>>> import numpy as np
>>> np.set_printoptions(precision=2, suppress=True, linewidth=140)
>>> W2 = np.sign(np.array([[0, 2, 3, 0], [0, 3, 2, 1], [1, 1, 2, 0], [3, 0, 2, 3]]))
>>> B = (np.tril(W2, -1) + np.eye(4)) @ (np.triu(W2, 1) + np.eye(4))
>>> evals = np.array([1, 2, 0, 1])
>>> data = np.rint(B * evals @ np.linalg.inv(B)) + 0
>>> data
array([[ 3.,  2., -1., -1.],
       [ 2.,  3., -1., -1.],
       [ 5.,  5., -2., -2.],
       [ 3.,  3., -2.,  0.]])
>>> # null space of dimension 1
>>> Uu, sig, vt = np.linalg.svd(data)
>>> vecs = vt[:(sig > 1e-8).sum()]
>>> rng = np.random.default_rng(43)
>>> x0 = data[2] + 3 * data[1] + rng.integers(2) * np.eye(4)[2]
>>> print(x0)
[11. 14. -4. -5.]
>>> np.linalg.matrix_rank(np.vstack([data, x0]))
np.int64(4)
>>> np.diag(vecs.T @ vecs)
array([0.93, 0.93, 0.4 , 0.73])
>>> rank = np.linalg.matrix_rank(data)
>>> print(rank)
3
>>> null = np.linalg.svd(data)[2][rank:].T
>>> print([int(np.linalg.matrix_rank(data[:, :j + 1])) for j in range(4)])
[1, 2, 3, 3]
>>> np.round(data @ null, 2) + 0
array([[0.],
       [0.],
       [0.],
       [0.]])
>>> B = data[0, 0] * data[1:] - np.outer(data[1:, 0], data[0])
>>> B
array([[ 0.,  5., -1., -1.],
       [ 0.,  5., -1., -1.],
       [ 0.,  3., -3.,  3.]])
>>> print(data[:, 0] / data[0, 0])
[1.   0.67 1.67 1.  ]
>>> X = np.load("w.npy")
>>> print(X)
[[-0.51 -0.38  0.63  0.45]
 [ 0.8  -0.09  0.59  0.01]
 [-0.16 -0.51  0.16 -0.83]
 [ 0.27 -0.77 -0.48  0.33]]
>>> # columns are unit length and at right angles
>>> B = X + rng.integers(-2, 3, (4, 1)) @ rng.integers(-2, 3, (1, 4))
>>> B
array([[-2.51, -1.38,  2.63,  0.45],
       [ 0.8 , -0.09,  0.59,  0.01],
       [ 3.84,  1.49, -3.84, -0.83],
       [ 0.27, -0.77, -0.48,  0.33]])
>>> np.linalg.matrix_rank(B - X, tol=1e-8)
np.int64(1)
>>> B - X
array([[-2., -1.,  2.,  0.],
       [ 0.,  0.,  0.,  0.],
       [ 4.,  2., -4.,  0.],
       [ 0.,  0.,  0.,  0.]])
>>> print(np.abs(B - X).sum(axis=1))
[ 5.  0. 10.  0.]
>>> np.round(X @ X.T, 2) + 0
array([[1., 0., 0., 0.],
       [0., 1., 0., 0.],
       [0., 0., 1., 0.],
       [0., 0., 0., 1.]])
>>> np.round(X[:, 2] @ X[:, 3], 2)
np.float64(0.0)
>>> print(np.linalg.pinv(X))
[[-0.51  0.8  -0.16  0.27]
 [-0.38 -0.09 -0.51 -0.77]
 [ 0.63  0.59  0.16 -0.48]
 [ 0.45  0.01 -0.83  0.33]]
>>> print(np.round(X.T @ X, 2) + 0)
[[1. 0. 0. 0.]
 [0. 1. 0. 0.]
 [0. 0. 1. 0.]
 [0. 0. 0. 1.]]
>>> arr, _ = np.linalg.qr(np.array([[0.8, -1.1, 0.2], [3.1, 0.4, 1.0], [1.1, -2.3, -0.1]]))
>>> arr
array([[-0.24,  0.38, -0.89],
       [-0.92, -0.39,  0.07],
       [-0.32,  0.84,  0.44]])
>>> # orthonormal columns
>>> proj = np.triu(np.array([[7, 9, 3], [-8, -3, -2], [-1, -9, 8]]), 1) + np.eye(3)
>>> B = proj @ arr @ np.linalg.inv(proj)
>>> proj @ arr - arr @ proj
array([[-9.22,  1.08,  3.46],
       [ 0.65,  6.57,  1.08],
       [ 0.  ,  2.92,  2.65]])
>>> round(np.trace(B), 2), round(float(np.trace(arr)), 2)
(np.float64(-0.19), -0.19)
>>> print(B)
[[ -9.45  84.41 198.28]
 [ -0.27   0.32   0.64]
 [ -0.32   3.76   8.94]]
>>> print(np.poly(B))
[ 1.    0.19 -0.19 -1.  ]
>>> K = np.load("sample6.npy")
>>> K
array([[-0.96,  4.49,  1.45,  1.33],
       [ 0.42,  4.65, -1.48,  1.01],
       [-4.23, -1.58, -1.74,  1.23],
       [ 1.01, -1.31,  4.35, -1.82],
       [ 0.11,  4.12, -1.6 , -2.34],
       [ 2.94,  0.9 , -1.85,  3.48],
       [ 0.88,  0.68, -4.87,  0.13],
       [ 4.65, -0.23, -0.13, -1.83],
       [ 3.44, -1.92,  3.07,  0.25],
       [-1.66,  3.36, -1.66,  2.86],
       [ 2.36, -1.78, -2.82,  2.89],
       [-4.5 , -1.06,  0.83,  1.72],
       [-1.82, -1.36,  3.11, -3.19],
       [-2.96, -2.95, -2.24,  1.59],
       [ 3.23,  1.44,  1.89,  2.98],
       [ 0.03, -1.87, -1.24,  4.47],
       [-3.45,  1.39, -1.31,  3.07],
       [-3.91, -0.42,  3.  ,  0.69],
       [-2.14, -2.02,  3.51,  2.  ],
       [ 0.15,  0.5 ,  4.89, -0.89],
       [-2.24, -2.01,  3.35,  2.17],
       [-1.85,  2.77, -1.69, -3.32],
       [ 4.95,  0.52,  0.4 ,  0.23],
       [ 1.21,  3.92, -1.31, -2.53],
       [ 2.86,  3.75,  1.66, -0.23],
       [ 1.26, -4.11,  1.85, -1.75],
       [ 1.2 ,  1.12,  3.09,  3.57],
       [-2.84,  3.45,  0.71, -2.14],
       [ 0.12,  0.83, -4.62, -1.72]])
>>> labels = K[:, 2] > np.median(K[:, 2])
>>> f = K[labels].mean(axis=0) - K[~labels].mean(axis=0)
>>> np.argsort(-np.abs(f).round(6), kind="stable")
array([2, 1, 0, 3])
>>> W2 = np.array([[-4, -7, -7], [5, -6, -9]])
>>> M = np.repeat(W2, 29 // 2, axis=0)
>>> M = M + 0.3 * rng.normal(size=M.shape)
>>> M
array([[-3.71, -7.  , -6.94],
       [-4.24, -6.63, -6.72],
       [-4.04, -7.17, -7.11],
       [-4.24, -6.99, -7.18],
       [-3.82, -7.11, -7.11],
       [-3.54, -7.22, -7.47],
       [-3.89, -7.62, -6.92],
       [-3.71, -6.98, -7.  ],
       [-4.62, -6.83, -6.88],
       [-4.35, -6.43, -7.37],
       [-4.5 , -7.54, -6.99],
       [-3.9 , -6.87, -7.1 ],
       [-4.24, -6.75, -7.27],
       [-4.36, -6.58, -6.95],
       [ 5.14, -5.81, -9.17],
       [ 4.84, -5.81, -9.19],
       [ 5.1 , -6.03, -9.36],
       [ 5.29, -6.39, -8.93],
       [ 5.02, -5.62, -9.34],
       [ 4.84, -6.03, -8.95],
       [ 5.26, -5.91, -8.99],
       [ 5.31, -5.37, -9.41],
       [ 5.  , -5.77, -8.97],
       [ 5.43, -6.1 , -9.3 ],
       [ 5.26, -6.83, -9.14],
       [ 5.71, -5.99, -8.89],
       [ 4.71, -6.01, -9.04],
       [ 5.56, -6.3 , -9.83]])
>>> Xc = M - M.mean(axis=0)
>>> Uu, sig, vt = np.linalg.svd(Xc, full_matrices=False)
>>> vt[0] * np.sign(vt[0, np.abs(vt[0]).argmax()])
array([ 0.97,  0.1 , -0.22])
>>> sig
array([25.31,  1.82,  1.09])
>>> np.abs(Uu[:, 0]).argmax()
np.int64(8)
>>> np.searchsorted(np.cumsum(sig ** 2) / (sig ** 2).sum(), 0.9) + 1
np.int64(1)
>>> np.linalg.matrix_rank(Xc)
np.int64(3)
>>> print(round((sig ** 2).sum() ** 2 / (sig ** 4).sum(), 2))
1.01
